>>> import numpy as np
>>> np.set_printoptions(precision=2, suppress=True, linewidth=100)
>>> J = np.load("x.npy")
>>> J
array([[ 0.73,  0.16,  0.38,  0.38, -0.27, -0.16, -0.16,  0.05,  0.05, -0.16],
       [ 0.16,  0.9 , -0.23, -0.23,  0.16,  0.1 ,  0.1 , -0.03, -0.03,  0.1 ],
       [ 0.38, -0.23,  0.47, -0.53,  0.38,  0.23,  0.23, -0.08, -0.08,  0.23],
       [ 0.38, -0.23, -0.53,  0.47,  0.38,  0.23,  0.23, -0.08, -0.08,  0.23],
       [-0.27,  0.16,  0.38,  0.38,  0.73, -0.16, -0.16,  0.05,  0.05, -0.16],
       [-0.16,  0.1 ,  0.23,  0.23, -0.16,  0.9 , -0.1 ,  0.03,  0.03, -0.1 ],
       [-0.16,  0.1 ,  0.23,  0.23, -0.16, -0.1 ,  0.9 ,  0.03,  0.03, -0.1 ],
       [ 0.05, -0.03, -0.08, -0.08,  0.05,  0.03,  0.03,  0.99, -0.01,  0.03],
       [ 0.05, -0.03, -0.08, -0.08,  0.05,  0.03,  0.03, -0.01,  0.99,  0.03],
       [-0.16,  0.1 ,  0.23,  0.23, -0.16, -0.1 , -0.1 ,  0.03,  0.03,  0.9 ]])
>>> def softmax(z):
...     e = np.exp(z - z.max(axis=-1, keepdims=True))
...     return e / e.sum(axis=-1, keepdims=True)
... 
>>> softmax(J[6])
array([0.07, 0.09, 0.11, 0.11, 0.07, 0.08, 0.21, 0.09, 0.09, 0.08])
>>> att = J @ J.T / np.sqrt(10)
>>> softmax(att)[6] @ J
array([0.09, 0.1 , 0.1 , 0.1 , 0.09, 0.09, 0.13, 0.1 , 0.1 , 0.09])
>>> softmax(att).round(6).argmax(axis=1)
array([0, 1, 2, 3, 4, 5, 6, 7, 8, 9])
>>> softmax(att + np.triu(np.full(att.shape, -np.inf), 1))
array([[1.  , 0.  , 0.  , 0.  , 0.  , 0.  , 0.  , 0.  , 0.  , 0.  ],
       [0.42, 0.58, 0.  , 0.  , 0.  , 0.  , 0.  , 0.  , 0.  , 0.  ],
       [0.3 , 0.3 , 0.41, 0.  , 0.  , 0.  , 0.  , 0.  , 0.  , 0.  ],
       [0.23, 0.23, 0.23, 0.31, 0.  , 0.  , 0.  , 0.  , 0.  , 0.  ],
       [0.19, 0.19, 0.19, 0.19, 0.26, 0.  , 0.  , 0.  , 0.  , 0.  ],
       [0.16, 0.16, 0.16, 0.16, 0.16, 0.22, 0.  , 0.  , 0.  , 0.  ],
       [0.14, 0.14, 0.14, 0.14, 0.14, 0.14, 0.19, 0.  , 0.  , 0.  ],
       [0.12, 0.12, 0.12, 0.12, 0.12, 0.12, 0.12, 0.16, 0.  , 0.  ],
       [0.11, 0.11, 0.11, 0.11, 0.11, 0.11, 0.11, 0.11, 0.15, 0.  ],
       [0.1 , 0.1 , 0.1 , 0.1 , 0.1 , 0.1 , 0.1 , 0.1 , 0.1 , 0.13]])
>>> w, evecs = np.linalg.eigh(J)
>>> np.round(evecs.T @ J @ evecs, 2) + 0
array([[-1.,  0.,  0.,  0.,  0.,  0.,  0.,  0.,  0.,  0.],
       [ 0.,  1.,  0.,  0.,  0.,  0.,  0.,  0.,  0.,  0.],
       [ 0.,  0.,  1.,  0.,  0.,  0.,  0.,  0.,  0.,  0.],
       [ 0.,  0.,  0.,  1.,  0.,  0.,  0.,  0.,  0.,  0.],
       [ 0.,  0.,  0.,  0.,  1.,  0.,  0.,  0.,  0.,  0.],
       [ 0.,  0.,  0.,  0.,  0.,  1.,  0.,  0.,  0.,  0.],
       [ 0.,  0.,  0.,  0.,  0.,  0.,  1.,  0.,  0.,  0.],
       [ 0.,  0.,  0.,  0.,  0.,  0.,  0.,  1.,  0.,  0.],
       [ 0.,  0.,  0.,  0.,  0.,  0.,  0.,  0.,  1.,  0.],
       [ 0.,  0.,  0.,  0.,  0.,  0.,  0.,  0.,  0.,  1.]])
>>> np.linalg.eigvalsh(J + 4 * np.eye(10))
array([3., 5., 5., 5., 5., 5., 5., 5., 5., 5.])
>>> np.linalg.eigvalsh(J @ J)
array([1., 1., 1., 1., 1., 1., 1., 1., 1., 1.])
>>> w
array([-1.,  1.,  1.,  1.,  1.,  1.,  1.,  1.,  1.,  1.])
>>> np.round(evecs.T @ evecs, 2) + 0
array([[1., 0., 0., 0., 0., 0., 0., 0., 0., 0.],
       [0., 1., 0., 0., 0., 0., 0., 0., 0., 0.],
       [0., 0., 1., 0., 0., 0., 0., 0., 0., 0.],
       [0., 0., 0., 1., 0., 0., 0., 0., 0., 0.],
       [0., 0., 0., 0., 1., 0., 0., 0., 0., 0.],
       [0., 0., 0., 0., 0., 1., 0., 0., 0., 0.],
       [0., 0., 0., 0., 0., 0., 1., 0., 0., 0.],
       [0., 0., 0., 0., 0., 0., 0., 1., 0., 0.],
       [0., 0., 0., 0., 0., 0., 0., 0., 1., 0.],
       [0., 0., 0., 0., 0., 0., 0., 0., 0., 1.]])
>>> np.round(np.linalg.eigvalsh(J).min(), 2)
np.float64(-1.0)
>>> vec = np.array([-2, 5, -4, -5, 0, -2, 3, -1, 1, 3])
>>> rhs = J @ vec
>>> rhs
array([-4.69,  6.61, -0.24, -1.24, -2.69, -3.61,  1.39, -0.46,  1.54,  1.39])
>>> np.round(np.linalg.solve(J, rhs), 2) + 0
array([-2.,  5., -4., -5.,  0., -2.,  3., -1.,  1.,  3.])
>>> np.round(np.linalg.solve(J.T, J[5]), 2) + 0
array([0., 0., 0., 0., 0., 1., 0., 0., 0., 0.])
>>> np.round(np.linalg.solve(J, 4 * rhs), 2) + 0
array([ -8.,  20., -16., -20.,   0.,  -8.,  12.,  -4.,   4.,  12.])
>>> np.allclose(J @ J.T, J.T @ J)
True
>>> np.trace(J)
np.float64(8.0)
>>> np.allclose(J, J.T)
True
>>> round(np.abs(np.linalg.eigvals(J)).max(), 2)
np.float64(1.0)
>>> arr = np.loadtxt("mat.csv", delimiter=",")
>>> arr
array([[0., 0., 0., 0., 1., 0., 0., 1., 0., 0., 0., 1., 1., 1., 0., 0.],
       [0., 0., 1., 0., 0., 0., 0., 0., 0., 1., 0., 0., 0., 0., 1., 1.],
       [0., 1., 0., 0., 0., 0., 0., 0., 0., 1., 0., 0., 0., 0., 1., 1.],
       [0., 0., 0., 0., 0., 1., 1., 0., 1., 0., 0., 0., 0., 0., 0., 0.],
       [1., 0., 0., 0., 0., 0., 0., 1., 0., 0., 1., 1., 1., 1., 0., 0.],
       [0., 0., 0., 1., 0., 0., 1., 0., 1., 0., 0., 0., 0., 0., 0., 0.],
       [0., 0., 0., 1., 0., 1., 0., 0., 1., 0., 0., 0., 0., 0., 0., 0.],
       [1., 0., 0., 0., 1., 0., 0., 0., 0., 0., 1., 1., 1., 1., 0., 0.],
       [0., 0., 0., 1., 0., 1., 1., 0., 0., 0., 0., 0., 0., 0., 0., 0.],
       [0., 1., 1., 0., 0., 0., 0., 0., 0., 0., 0., 0., 0., 0., 1., 1.],
       [0., 0., 0., 0., 1., 0., 0., 1., 0., 0., 0., 1., 1., 1., 0., 0.],
       [1., 0., 0., 0., 1., 0., 0., 1., 0., 0., 1., 0., 0., 1., 0., 0.],
       [1., 0., 0., 0., 1., 0., 0., 1., 0., 0., 1., 0., 0., 1., 0., 0.],
       [1., 0., 0., 0., 1., 0., 0., 1., 0., 0., 1., 1., 1., 0., 0., 0.],
       [0., 1., 1., 0., 0., 0., 0., 0., 0., 1., 0., 0., 0., 0., 0., 1.],
       [0., 1., 1., 0., 0., 0., 0., 0., 0., 1., 0., 0., 0., 0., 1., 0.]])
>>> np.argwhere(np.triu(arr))
array([[ 0,  4],
       [ 0,  7],
       [ 0, 11],
       [ 0, 12],
       [ 0, 13],
       [ 1,  2],
       [ 1,  9],
       [ 1, 14],
       [ 1, 15],
       [ 2,  9],
       [ 2, 14],
       [ 2, 15],
       [ 3,  5],
       [ 3,  6],
       [ 3,  8],
       [ 4,  7],
       [ 4, 10],
       [ 4, 11],
       [ 4, 12],
       [ 4, 13],
       [ 5,  6],
       [ 5,  8],
       [ 6,  8],
       [ 7, 10],
       [ 7, 11],
       [ 7, 12],
       [ 7, 13],
       [ 9, 14],
       [ 9, 15],
       [10, 11],
       [10, 12],
       [10, 13],
       [11, 13],
       [12, 13],
       [14, 15]])
>>> L = np.diag(arr.sum(axis=1)) - arr
>>> np.linalg.matrix_rank(L)
np.int64(13)
>>> (np.linalg.eigvalsh(L) < 1e-8).sum()
np.int64(3)
>>> np.round(np.linalg.eigvalsh(L), 2) + 0
array([0., 0., 0., 4., 4., 4., 5., 5., 5., 5., 5., 5., 7., 7., 7., 7.])
>>> round(float(np.linalg.eigvalsh(arr).min()), 2)
-2.0
>>> w, evecs = np.linalg.eigh(arr)
>>> w.round(2) + 0
array([-2.  , -1.46, -1.  , -1.  , -1.  , -1.  , -1.  , -1.  , -1.  , -1.  , -1.  ,  0.  ,  0.  ,
        3.  ,  4.  ,  5.46])
>>> (w > 1e-8).sum(), (w < -1e-8).sum()
(np.int64(3), np.int64(11))
>>> np.round(np.linalg.eigvalsh(arr @ arr), 2) + 0
array([ 0.  ,  0.  ,  1.  ,  1.  ,  1.  ,  1.  ,  1.  ,  1.  ,  1.  ,  1.  ,  1.  ,  2.14,  4.  ,
        9.  , 16.  , 29.86])
>>> w.sum(), np.trace(arr)
(np.float64(0.0), np.float64(0.0))
>>> np.round(np.abs(evecs[:, -1]), 2) + 0
array([0.35, 0.  , 0.  , 0.  , 0.41, 0.  , 0.  , 0.41, 0.  , 0.  , 0.35, 0.35, 0.35, 0.41, 0.  ,
       0.  ])
>>> np.unique(w.round(6) + 0, return_counts=True)[1]
array([1, 1, 9, 2, 1, 1, 1])
>>> np.round(np.linalg.svd(arr, compute_uv=False), 2) + 0
array([5.46, 4.  , 3.  , 2.  , 1.46, 1.  , 1.  , 1.  , 1.  , 1.  , 1.  , 1.  , 1.  , 1.  , 0.  ,
       0.  ])
>>> Y = np.array([[0, -3, 0, 0, -3, 0, 1],
...     [-1, 3, -2, -3, 0, -3, 3],
...     [2, 3, 3, 1, -1, -3, 2],
...     [-1, -2, 1, -1, 0, -2, -3],
...     [-3, -3, 3, -3, -3, -2, -2],
...     [-2, 1, -2, 2, -1, 1, -2],
...     [2, 3, -1, -2, -3, -2, 2]])
>>> F = np.block([[np.zeros((7, 7)), Y], [Y.T, np.zeros((7, 7))]])
>>> F
array([[ 0.,  0.,  0.,  0.,  0.,  0.,  0.,  0., -3.,  0.,  0., -3.,  0.,  1.],
       [ 0.,  0.,  0.,  0.,  0.,  0.,  0., -1.,  3., -2., -3.,  0., -3.,  3.],
       [ 0.,  0.,  0.,  0.,  0.,  0.,  0.,  2.,  3.,  3.,  1., -1., -3.,  2.],
       [ 0.,  0.,  0.,  0.,  0.,  0.,  0., -1., -2.,  1., -1.,  0., -2., -3.],
       [ 0.,  0.,  0.,  0.,  0.,  0.,  0., -3., -3.,  3., -3., -3., -2., -2.],
       [ 0.,  0.,  0.,  0.,  0.,  0.,  0., -2.,  1., -2.,  2., -1.,  1., -2.],
       [ 0.,  0.,  0.,  0.,  0.,  0.,  0.,  2.,  3., -1., -2., -3., -2.,  2.],
       [ 0., -1.,  2., -1., -3., -2.,  2.,  0.,  0.,  0.,  0.,  0.,  0.,  0.],
       [-3.,  3.,  3., -2., -3.,  1.,  3.,  0.,  0.,  0.,  0.,  0.,  0.,  0.],
       [ 0., -2.,  3.,  1.,  3., -2., -1.,  0.,  0.,  0.,  0.,  0.,  0.,  0.],
       [ 0., -3.,  1., -1., -3.,  2., -2.,  0.,  0.,  0.,  0.,  0.,  0.,  0.],
       [-3.,  0., -1.,  0., -3., -1., -3.,  0.,  0.,  0.,  0.,  0.,  0.,  0.],
       [ 0., -3., -3., -2., -2.,  1., -2.,  0.,  0.,  0.,  0.,  0.,  0.,  0.],
       [ 1.,  3.,  2., -3., -2., -2.,  2.,  0.,  0.,  0.,  0.,  0.,  0.,  0.]])
>>> r0, g = F[6], F[2]
>>> r0 @ g
np.float64(21.0)
>>> pr = (r0 @ g) / (r0 @ r0) * r0
>>> round(float(np.linalg.norm(r0 + g) ** 2 + np.linalg.norm(r0 - g) ** 2), 2)
144.0
>>> g - pr
array([ 0. ,  0. ,  0. ,  0. ,  0. ,  0. ,  0. ,  0.8,  1.2,  3.6,  2.2,  0.8, -1.8,  0.8])
>>> pr
array([ 0. ,  0. ,  0. ,  0. ,  0. ,  0. ,  0. ,  1.2,  1.8, -0.6, -1.2, -1.8, -1.2,  1.2])
>>> r0 = np.array([-6, 4, 1])
>>> np.cross(F[11, :3], F[3, :3])
array([ 0.,  0., -0.])
>>> np.correlate(F[11], F[3], "full")
array([ 9.,  6.,  3.,  5.,  6., 16., 13., 11., -1.,  8.,  2.,  7.,  3.,  0.,  0.,  0.,  0.,  0.,
        0.,  0.,  0.,  0.,  0.,  0.,  0.,  0.,  0.])
>>> np.convolve(F[11], r0)
array([ 18., -12.,   3.,  -4.,  17.,  -6.,  11., -13.,  -3.,   0.,   0.,   0.,   0.,   0.,   0.,
         0.])
>>> rng = np.random.default_rng(21201)
>>> z = rng.permutation(14)
>>> Y = F[:, z] * rng.choice([-1, 1], 14)
>>> Y
array([[-0.,  0.,  3.,  0., -0., -0.,  1., -0.,  0., -0.,  0., -0., -3., -0.],
       [ 2.,  0., -3.,  0.,  1., -0.,  3., -0., -3., -0., -3., -0.,  0., -0.],
       [-3.,  0., -3.,  0., -2., -0.,  2., -0., -3., -0.,  1., -0., -1., -0.],
       [-1.,  0.,  2.,  0.,  1., -0., -3., -0., -2., -0., -1., -0.,  0., -0.],
       [-3.,  0.,  3.,  0.,  3., -0., -2., -0., -2., -0., -3., -0., -3., -0.],
       [ 2.,  0., -1.,  0.,  2., -0., -2., -0.,  1., -0.,  2., -0., -1., -0.],
       [ 1.,  0., -3.,  0., -2., -0.,  2., -0., -2., -0., -2., -0., -3., -0.],
       [-0.,  0., -0., -1., -0.,  1.,  0., -2.,  0.,  3.,  0.,  2.,  0., -2.],
       [-0., -3., -0., -2., -0., -3.,  0., -3.,  0.,  3.,  0., -1.,  0., -3.],
       [-0.,  0., -0.,  1., -0.,  2.,  0., -3.,  0., -3.,  0.,  2.,  0.,  1.],
       [-0.,  0., -0., -1., -0.,  3.,  0., -1.,  0.,  3.,  0., -2.,  0.,  2.],
       [-0., -3., -0.,  0., -0., -0.,  0.,  1.,  0.,  3.,  0.,  1.,  0.,  3.],
       [-0.,  0., -0., -2., -0.,  3.,  0.,  3.,  0.,  2.,  0., -1.,  0.,  2.],
       [-0.,  1., -0., -3., -0., -3.,  0., -2.,  0.,  2.,  0.,  2.,  0., -2.]])
>>> Uu, _, VT = np.linalg.svd(F.T @ Y)
>>> z
array([ 9,  0,  8,  3,  7,  1, 13,  2, 12,  4, 10,  5, 11,  6])
>>> w, evecs = np.linalg.eigh(F)
>>> (w > 1e-8).sum(), (w < -1e-8).sum()
(np.int64(7), np.int64(7))
>>> np.abs(evecs[:, -1])
array([0.11, 0.36, 0.31, 0.22, 0.28, 0.09, 0.36, 0.24, 0.49, 0.11, 0.06, 0.01, 0.19, 0.39])
>>> K = np.load("w.npy")
>>> K
array([[-3,  0,  3,  1,  1, -1,  1,  3],
       [-2, -2, -3, -2, -2,  3,  1,  0],
       [ 1, -1, -2, -1, -1,  3,  3,  0],
       [-3, -1, -3,  3, -3,  1,  3, -2],
       [ 0, -1,  1,  1,  1,  6,  3, -2],
       [ 0,  0,  0,  0,  0,  0,  0,  0],
       [-4, -1,  1, -1,  3,  2,  2,  5],
       [-3, -1,  5,  0,  2, -4,  0,  6],
       [-1, -2, -2,  0,  5,  2,  2,  2],
       [ 1, -2,  0, -2,  0,  0,  2,  3],
       [ 0, -2, -4, -3,  1,  6,  4,  2],
       [-3,  0,  3,  1,  1, -1,  1,  3],
       [ 0, -2,  2,  1,  4, -4,  0,  3],
       [-6, -2, -4,  2, -4,  1,  1, -2],
       [-3,  0,  3,  1,  1, -1,  1,  3],
       [ 1, -2,  0, -2,  0,  0,  2,  3],
       [-2, -3, -5,  4, -1,  3,  7, -2],
       [-6, -2, -4,  2, -4,  1,  1, -2],
       [-1, -4, -6,  1,  2,  1,  3,  0],
       [ 3, -2, -1,  0,  3, -3, -1,  0],
       [-3, -1, -1, -1, -1,  0, -2,  0],
       [ 3, -1, -3,  1,  2,  0,  0, -3],
       [ 0, -2, -6,  4, -1,  1,  3, -5],
       [ 0,  0,  0,  0,  0,  0,  0,  0],
       [ 0,  0,  0,  0,  0,  0,  0,  0],
       [-4, -3, -5,  3,  2,  3,  5,  0],
       [-3, -1, -3,  3, -3,  1,  3, -2],
       [-3, -1, -1, -1, -1,  0, -2,  0],
       [-3, -1, -3,  3, -3,  1,  3, -2],
       [-2, -1,  1,  0,  4,  6,  1,  0],
       [-5, -2, -2,  3, -3,  3,  7,  1],
       [-3, -2, -1,  2, -2, -2,  2,  1],
       [-2, -2,  3, -1,  1, -1,  3,  6],
       [-3, -1, -3,  3, -3,  1,  3, -2],
       [-1,  0,  3,  2,  2,  3,  0, -2],
       [-4, -2,  4,  0,  2,  0, -3,  1],
       [-3, -2, -3,  5,  0,  0,  4, -2],
       [ 1, -2,  0, -2,  0,  0,  2,  3],
       [-1, -2, -2,  0,  5,  2,  2,  2],
       [ 0, -1,  1,  1,  1,  6,  3, -2],
       [ 2, -1,  0,  3,  4,  3,  0, -5],
       [ 0,  0,  0,  0,  0,  0,  0,  0],
       [ 0, -1,  1,  1,  1,  6,  3, -2],
       [-1, -2,  5,  3,  6, -1,  0,  1],
       [-3, -2,  0,  0,  0,  6,  1, -2],
       [ 0, -2, -4, -3,  1,  6,  4,  2],
       [-6, -2,  4, -1,  1, -4, -2,  6]])
>>> Uu, sigma, VT = np.linalg.svd(K)
>>> sigma
array([31.  , 22.64, 19.44, 15.19, 13.87, 10.31,  5.28,  0.37])
>>> Y = Uu[:, :7] @ np.diag(sigma[:7]) @ VT[:7]
>>> np.round(np.linalg.norm(K - Y) / np.linalg.norm(K), 2)
np.float64(0.01)
>>> round(float(np.linalg.norm(K - Y, 2)), 2), round(sigma[7], 2)
(0.37, np.float64(0.37))
